$ python -q
>>> import numpy as np
>>> np.set_printoptions(precision=2, suppress=True, linewidth=140)
>>> M = np.load("block16.npy")
>>> M
array([[ 2,  4,  7,  6,  4,  3,  7,  2,  1,  5],
       [-2,  0,  3,  2,  0, -1,  3, -2, -3,  1],
       [ 2,  4,  7,  6,  4,  3,  7,  2,  1,  5],
       [-1,  1,  4,  3,  1,  0,  4, -1, -2,  2],
       [ 7,  9, 12, 11,  9,  8, 12,  7,  6, 10],
       [ 3,  5,  8,  7,  5,  4,  8,  3,  2,  6]])
>>> def softmax(z):
...     e = np.exp(z - z.max(axis=-1, keepdims=True))
...     return e / e.sum(axis=-1, keepdims=True)
... 
>>> np.round(softmax(M[2] + 3), 2) + 0
array([0.  , 0.02, 0.38, 0.14, 0.02, 0.01, 0.38, 0.  , 0.  , 0.05])
>>> S = M @ M.T / np.sqrt(10)
>>> np.round(softmax(S), 2) + 0
array([[0.  , 0.  , 0.  , 0.  , 1.  , 0.  ],
       [0.11, 0.03, 0.11, 0.04, 0.55, 0.15],
       [0.  , 0.  , 0.  , 0.  , 1.  , 0.  ],
       [0.  , 0.  , 0.  , 0.  , 1.  , 0.  ],
       [0.  , 0.  , 0.  , 0.  , 1.  , 0.  ],
       [0.  , 0.  , 0.  , 0.  , 1.  , 0.  ]])
>>> print(np.round(softmax(S + np.triu(np.full(S.shape, -np.inf), 1)), 2) + 0)
[[1.   0.   0.   0.   0.   0.  ]
 [0.78 0.22 0.   0.   0.   0.  ]
 [0.5  0.   0.5  0.   0.   0.  ]
 [0.5  0.   0.5  0.   0.   0.  ]
 [0.   0.   0.   0.   1.   0.  ]
 [0.   0.   0.   0.   1.   0.  ]]
>>> print(softmax(S).round(6).argmax(axis=1))
[4 4 4 4 4 4]
>>> rk = np.linalg.matrix_rank(M)
>>> print(rk)
2
>>> N = np.linalg.svd(M)[2][rk:].T
>>> np.allclose(M @ N, 0)
True
>>> [int(np.linalg.matrix_rank(M[:i])) for i in range(1, len(M) + 1)]
[1, 2, 2, 2, 2, 2]
>>> M.sum(axis=0)
array([11, 23, 41, 35, 23, 17, 41, 11,  5, 29])
>>> np.linalg.rank(M)
Traceback (most recent call last):
  File "<python-input-16>", line 1, in <module>
    np.linalg.rank(M)
    ^^^^^^^^^^^^^^
AttributeError: module 'numpy.linalg' has no attribute 'rank'
>>> np.count_nonzero(M)
np.int64(57)
>>> np.unravel_index(np.abs(M).argmax(), M.shape)
(np.int64(4), np.int64(2))
>>> np.linalg.lstsq(M[:-1].T, M[-1])[2]
np.int32(2)
>>> print(np.unique(M.round(6), axis=0).shape)
(5, 10)
>>> try:
...     np.linalg.inv(M)
... except np.linalg.LinAlgError as e:
...     print("failed:", e)
... 
failed: Last 2 dimensions of the array must be square
>>> Uu, sig, Vh = np.linalg.svd(M)
>>> print(sig.round(2) + 0)
[40.05  8.82  0.    0.    0.    0.  ]
>>> B = Uu[:, :2] @ np.diag(sig[:2]) @ Vh[:2]
>>> B.round(2) + 0
array([[ 2.,  4.,  7.,  6.,  4.,  3.,  7.,  2.,  1.,  5.],
       [-2.,  0.,  3.,  2.,  0., -1.,  3., -2., -3.,  1.],
       [ 2.,  4.,  7.,  6.,  4.,  3.,  7.,  2.,  1.,  5.],
       [-1.,  1.,  4.,  3.,  1.,  0.,  4., -1., -2.,  2.],
       [ 7.,  9., 12., 11.,  9.,  8., 12.,  7.,  6., 10.],
       [ 3.,  5.,  8.,  7.,  5.,  4.,  8.,  3.,  2.,  6.]])
>>> round(np.abs(M - B).max(), 2)
np.float64(0.0)
>>> round(float(np.linalg.norm(M - B, 2)), 2), round(sig[2], 2)
(0.0, np.float64(0.0))
>>> X = np.load("m.npy")
>>> X
array([[ 0.03,  0.08, -0.08, -0.08, -0.08],
       [ 0.08,  0.24, -0.24, -0.24, -0.24],
       [-0.08, -0.24,  0.24,  0.24,  0.24],
       [-0.08, -0.24,  0.24,  0.24,  0.24],
       [-0.08, -0.24,  0.24,  0.24,  0.24]])
>>> np.round(np.linalg.norm(X, 2) / np.linalg.norm(X), 2)
np.float64(1.0)
>>> np.linalg.matrix_rank(X, rtol=0.1)
np.int64(1)
>>> [round(float(x), 2) for x in np.linalg.svd(X, compute_uv=False)[:3]]
[1.0, 0.0, 0.0]
